% python3 -q
>>> import numpy as np
>>> import numpy.linalg as la
>>> np.set_printoptions(precision=2, suppress=True, linewidth=100)
>>> F = np.maximum(np.array([[5, 6],
...     [8, -2],
...     [6, 2],
...     [-2, -2],
...     [3, 2],
...     [-6, 3],
...     [6, -1],
...     [-9, -1],
...     [0, -4],
...     [-9, 8],
...     [-6, 7],
...     [-1, -6],
...     [-3, 5],
...     [4, 7],
...     [7, -2],
...     [-2, -3]]) @ np.array([[0, 1, -2], [1, 0, 0]]) + np.array([-5, -2, -1]), 0)
>>> F
array([[ 1,  3,  0],
       [ 0,  6,  0],
       [ 0,  4,  0],
       [ 0,  0,  3],
       [ 0,  1,  0],
       [ 0,  0, 11],
       [ 0,  4,  0],
       [ 0,  0, 17],
       [ 0,  0,  0],
       [ 3,  0, 17],
       [ 2,  0, 11],
       [ 0,  0,  1],
       [ 0,  0,  5],
       [ 2,  2,  0],
       [ 0,  5,  0],
       [ 0,  0,  3]])
>>> Xs = F - F.mean(axis=0)
>>> vecs = la.svd(Xs)[2][:2]
>>> other = Xs - Xs @ vecs.T @ vecs
>>> (Xs @ vecs.T).std(axis=0)
array([6.12, 1.71])
>>> np.diag(vecs.T @ vecs)
array([0.01, 1.  , 0.99])
>>> np.abs(F).max()
np.int64(17)
>>> np.unravel_index(np.abs(F).argmax(), F.shape)
(np.int64(7), np.int64(2))
>>> labels = F[:, 1] > np.median(F[:, 1])
>>> u = F[labels].mean(axis=0) - F[~labels].mean(axis=0)
>>> np.argsort(-np.abs(u).round(6), kind="stable")
array([2, 1, 0])
>>> labels.astype(int)
array([1, 1, 1, 0, 1, 0, 1, 0, 0, 0, 0, 0, 0, 1, 1, 0])
>>> u
array([-0.13,  3.57, -7.56])
>>> ((F - F.mean(axis=0)) @ u > 0).astype(int)
array([1, 1, 1, 1, 1, 0, 1, 0, 1, 0, 0, 1, 0, 1, 1, 1])
>>> (((F - F.mean(axis=0)) @ u > 0) == labels).mean()
np.float64(0.75)
>>> ang = np.radians(120)
>>> Rm = np.eye(3)
>>> Rm[0, 0] = Rm[2, 2] = np.cos(ang)
>>> Rm[0, 2], Rm[2, 0] = -np.sin(ang), np.sin(ang)
>>> Rm
array([[-0.5 ,  0.  , -0.87],
       [ 0.  ,  1.  ,  0.  ],
       [ 0.87,  0.  , -0.5 ]])
>>> other = F @ Rm.T
>>> np.allclose(la.norm(F, axis=1), la.norm(other, axis=1))
True
>>> Xs = (F - F.mean(axis=0)) / F.std(axis=0)
>>> np.argwhere(np.abs(Xs) > 2)
array([[1, 1],
       [7, 2],
       [9, 0],
       [9, 2]])
>>> Xs.std(axis=0)
array([1., 1., 1.])
>>> coef = la.lstsq(np.delete(Xs, 1, axis=1), Xs[:, 1])[0]
>>> round(1 - np.var(Xs[:, 1] - np.delete(Xs, 1, axis=1) @ coef), 2)
np.float64(0.29)
>>> np.abs(coef).argmax()
np.int64(1)
>>> arr = np.array([[8.0, 1.0, 3.0, 0.0],
...     [0.0, 5.0, 8.0, 9.0],
...     [0.0, 2.0, 7.0, 0.0],
...     [0.0, 5.0, 6.0, 6.0]])
>>> arr
array([[8., 1., 3., 0.],
       [0., 5., 8., 9.],
       [0., 2., 7., 0.],
       [0., 5., 6., 6.]])
>>> x0 = np.array([-2, 0, -1, -2])
>>> h = np.maximum(arr @ x0, 0)
>>> np.maximum(arr @ x0, 0) - np.maximum(-arr @ x0, 0)
array([-19., -26.,  -7., -18.])
>>> np.maximum(arr @ (3 * x0), 0)
array([0., 0., 0., 0.])
>>> arr * (h > 1e-9)[:, None]
array([[0., 0., 0., 0.],
       [0., 0., 0., 0.],
       [0., 0., 0., 0.],
       [0., 0., 0., 0.]])
>>> np.tanh(arr @ x0)
array([-1., -1., -1., -1.])
>>> h
array([0., 0., 0., 0.])
>>> vals, vecs = la.eig(arr)
>>> arr @ vecs[:, 0] - vals[0] * vecs[:, 0]
array([0., 0., 0., 0.])
>>> round(float(np.prod(vals)), 2)
-744.0
>>> other = np.array([[2, 0, 2, 3], [3, 0, 1, 1], [0, 2, 1, 3], [1, 2, 2, 3]])
>>> m1 = np.triu(other, 1)
>>> m1
array([[0, 0, 2, 3],
       [0, 0, 1, 1],
       [0, 0, 0, 3],
       [0, 0, 0, 0]])
>>> # null space of dimension 2
>>> np.unique(m1.round(6), axis=0).shape
(4, 4)
>>> np.abs(np.diag(la.qr(m1)[1])) > 1e-9
array([False, False, False, False])
>>> la.lstsq(m1[:-1].T, m1[-1])[2]
np.int32(2)
>>> np.allclose(m1[:-1].T @ la.lstsq(m1[:-1].T, m1[-1])[0], m1[-1])
True
>>> x0 = np.array([1, -1, 4, -5])
>>> h = np.maximum(m1 @ x0, 0)
>>> h
array([0, 0, 0, 0])
>>> np.maximum(m1 @ x0, 0) - np.maximum(-m1 @ x0, 0)
array([ -7,  -1, -15,   0])
>>> m1.T @ h
array([0, 0, 0, 0])
>>> rng = np.random.default_rng(38395)
>>> other = m1 + rng.integers(-2, 3, (4, 2)) @ rng.integers(-2, 3, (2, 4))
>>> other
array([[ 0,  0,  2,  3],
       [ 0, -1,  1,  1],
       [ 3, -1, -3,  3],
       [-3,  1,  3,  0]])
>>> np.abs(other - m1).sum(axis=1)
array([0, 1, 7, 7])
>>> la.matrix_rank(other - m1, tol=1e-8)
np.int64(2)
>>> other - m1
array([[ 0,  0,  0,  0],
       [ 0, -1,  0,  0],
       [ 3, -1, -3,  0],
       [-3,  1,  3,  0]])
>>> la.matrix_power(m1 - np.diag(np.diag(m1)), 4)
array([[0, 0, 0, 0],
       [0, 0, 0, 0],
       [0, 0, 0, 0],
       [0, 0, 0, 0]])
>>> la.matrix_rank(m1 - m1[0, 0] * np.eye(4))
np.int64(2)
>>> m1 @ m1
array([[0, 0, 0, 6],
       [0, 0, 0, 3],
       [0, 0, 0, 0],
       [0, 0, 0, 0]])
>>> np.prod(np.diag(m1)), np.round(la.det(m1), 2)
(np.int64(0), np.float64(0.0))
>>> [int(la.matrix_rank(la.matrix_power(m1, p))) for p in range(1, 5)]
[2, 1, 0, 0]
>>> data = np.load("a.npy")
>>> data
array([[-0.5,  1.3, -0.6,  0.7],
       [-1.3,  0.7, -0.9, -0.9],
       [ 0.3,  0. , -2. ,  1.3]])
>>> t3 = np.stack([data, -1 * data, data[::-1]])
>>> la.norm(t3, axis=(1, 2))
array([3.52, 3.52, 3.52])
>>> t3.sum(axis=0)
array([[ 0.3,  0. , -2. ,  1.3],
       [-1.3,  0.7, -0.9, -0.9],
       [-0.5,  1.3, -0.6,  0.7]])
>>> la.matrix_rank(t3)
array([3, 3, 3])
>>> np.unravel_index(np.abs(data).argmax(), data.shape)
(np.int64(2), np.int64(2))
>>> np.diff(data, axis=0)
array([[-0.8, -0.6, -0.3, -1.6],
       [ 1.6, -0.7, -1.1,  2.2]])
>>> data - data[0]
array([[ 0. ,  0. ,  0. ,  0. ],
       [-0.8, -0.6, -0.3, -1.6],
       [ 0.8, -1.3, -1.4,  0.6]])
>>> data.sum(axis=1)
array([ 0.9, -2.4, -0.4])
>>> Uu, s, vt = la.svd(data, full_matrices=False)
>>> s / s[0]
array([1.  , 0.77, 0.42])
>>> np.abs(Uu[:, 0]).round(6).argmax()
np.int64(2)
>>> np.round(Uu.T @ data @ vt.T, 2) + 0
array([[2.65, 0.  , 0.  ],
       [0.  , 2.04, 0.  ],
       [0.  , 0.  , 1.1 ]])
>>> Uu.shape, s.shape, vt.shape
((3, 3), (3,), (3, 4))
>>> round(la.norm(data) ** 2 / la.norm(data, 2) ** 2, 2)
np.float64(1.77)
>>> round(la.norm(data, 1), 2), np.round(la.norm(data, np.inf), 2)
(np.float64(3.5), np.float64(3.8))
>>> round(la.norm(data, 2), 2)
np.float64(2.65)
>>> la.norm(data, axis=0)
array([1.42, 1.48, 2.27, 1.73])
>>> round(la.norm(data, "nuc"), 2)
np.float64(5.79)
>>> X = np.load("run14.npy")
>>> X
array([[0, 0, 0],
       [0, 0, 0],
       [0, 0, 3]])
>>> # symmetric
>>> Uu, s, vt = la.svd(X)
>>> np.argmax(s[:-1] / (s[1:] + 1e-6)) + 1
np.int64(1)
>>> other = Uu[:, :1] @ np.diag(s[:1]) @ vt[:1]
>>> la.matrix_rank(other)
np.int64(1)
>>> la.matrix_rank(X, rtol=0.05)
np.int64(1)
>>> np.round(la.norm(X - other) / la.norm(X), 2)
np.float64(0.0)
>>> la.norm(X, axis=0)
array([0., 0., 3.])
>>> la.pinv(X)
array([[0.  , 0.  , 0.  ],
       [0.  , 0.  , 0.  ],
       [0.  , 0.  , 0.33]])
>>> X.T @ X
array([[0, 0, 0],
       [0, 0, 0],
       [0, 0, 9]])
>>> K = np.abs(np.array([[2, 0, 1, 2], [0, 1, 2, 0], [0, 1, 0, 2], [0, 1, 2, 2]])) + np.eye(4)
>>> K = K / K.sum(axis=1, keepdims=True)
>>> K
array([[0.5 , 0.  , 0.17, 0.33],
       [0.  , 0.5 , 0.5 , 0.  ],
       [0.  , 0.25, 0.25, 0.5 ],
       [0.  , 0.17, 0.33, 0.5 ]])
>>> np.sort(np.abs(la.eigvals(K)))[::-1]
array([1.  , 0.5 , 0.36, 0.11])
>>> np.round(la.matrix_power(K, 100), 2) + 0
array([[0.  , 0.29, 0.35, 0.35],
       [0.  , 0.29, 0.35, 0.35],
       [0.  , 0.29, 0.35, 0.35],
       [0.  , 0.29, 0.35, 0.35]])
>>> la.matrix_power(K, 2)
array([[0.25, 0.1 , 0.24, 0.42],
       [0.  , 0.38, 0.38, 0.25],
       [0.  , 0.27, 0.35, 0.38],
       [0.  , 0.25, 0.33, 0.42]])
>>> K.sum(axis=1)
array([1., 1., 1., 1.])
>>> K @ np.ones(4)
array([1., 1., 1., 1.])
>>> pr = np.eye(4)[3]
>>> for _ in range(3):
...     pr = pr @ K
...     print(pr.round(2))
... 
[0.   0.17 0.33 0.5 ]
[0.   0.25 0.33 0.42]
[0.   0.28 0.35 0.38]
